$ python -q
>>> import numpy as np
>>> import numpy.linalg as la
>>> np.set_printoptions(precision=3, suppress=True, linewidth=160)
>>> K = np.array([[1, 0, 0, 0, 0, 0, 0],
...     [3, 1, 0, 0, 0, 0, 0],
...     [0, 9, 1, 0, 0, 0, 0],
...     [9, 2, 1, 1, 0, 0, 0],
...     [7, 0, 1, 7, 1, 0, 0],
...     [1, 5, 5, 8, 5, 1, 0],
...     [2, 3, 9, 3, 4, 5, 1]])
>>> print(K)
[[1 0 0 0 0 0 0]
 [3 1 0 0 0 0 0]
 [0 9 1 0 0 0 0]
 [9 2 1 1 0 0 0]
 [7 0 1 7 1 0 0]
 [1 5 5 8 5 1 0]
 [2 3 9 3 4 5 1]]
>>> # triangular
>>> print(np.sort(la.eigvals(K)))
[1. 1. 1. 1. 1. 1. 1.]
>>> data = np.load("w.npy")
>>> print(data)
[[  6.289   6.245  -0.309  12.183  15.182]
 [ -6.104  -5.656 -12.418  -7.61    4.203]
 [ -4.924   3.077 -10.363  -4.029  10.04 ]
 [  2.068   3.41   -5.399   0.919  13.205]
 [  0.616   0.674  -6.803  -0.946  10.916]
 [  0.155  -5.204  -7.178   0.218   6.435]
 [  4.311 -13.687  -8.065 -10.886   5.352]
 [  1.598   8.237  -4.566   4.219  15.521]
 [  0.742  -8.107  -7.879  -3.342   5.541]
 [ -3.394 -11.742 -12.598 -12.97    2.731]
 [ -0.506   0.224  -7.012   0.912   9.59 ]
 [ -1.214   1.589  -7.083   1.865   9.915]
 [ -9.223 -21.988 -19.516 -26.211  -4.763]
 [  6.162  15.101   1.93   19.577  19.571]
 [ -1.146  -7.531  -7.641   1.941   3.766]
 [ -4.775 -13.161 -12.768 -10.056   0.384]
 [  2.353   5.553  -1.665  15.747  11.743]
 [  6.44   11.063   1.137  16.675  17.598]
 [ -7.884  -2.852 -13.082  -7.117   4.989]
 [ -9.497 -17.394 -18.298 -21.64   -2.758]
 [ -3.049  -3.739  -8.039   3.579   4.913]
 [ -2.223  -3.097  -8.071   1.324   6.283]
 [ -4.373  -2.802 -11.917 -10.325   7.679]
 [ -0.212  -4.5    -9.478  -9.055   8.626]
 [  0.848   9.857  -1.347  19.399  13.045]
 [  2.781  13.451  -2.904   7.113  19.121]]
>>> # looks like rank 4
>>> lab = data[:, 1] > np.median(data[:, 1])
>>> f = data[lab].mean(axis=0) - data[~lab].mean(axis=0)
>>> print(round((((data - data.mean(axis=0)) @ f > 0) == lab).mean(), 3))
0.962
>>> print(f)
[ 4.649 14.949  6.825 14.241  9.802]
>>> r = la.matrix_rank(data)
>>> print(r)
4
>>> ns = la.svd(data)[2][r:].T
>>> print(ns[:, 0] / ns[np.abs(ns[:, 0]).round(6).argmax(), 0])
[-0.941 -0.542  1.    -0.086  0.702]
>>> print([int(la.matrix_rank(data[:, :j + 1])) for j in range(5)])
[1, 2, 3, 4, 4]
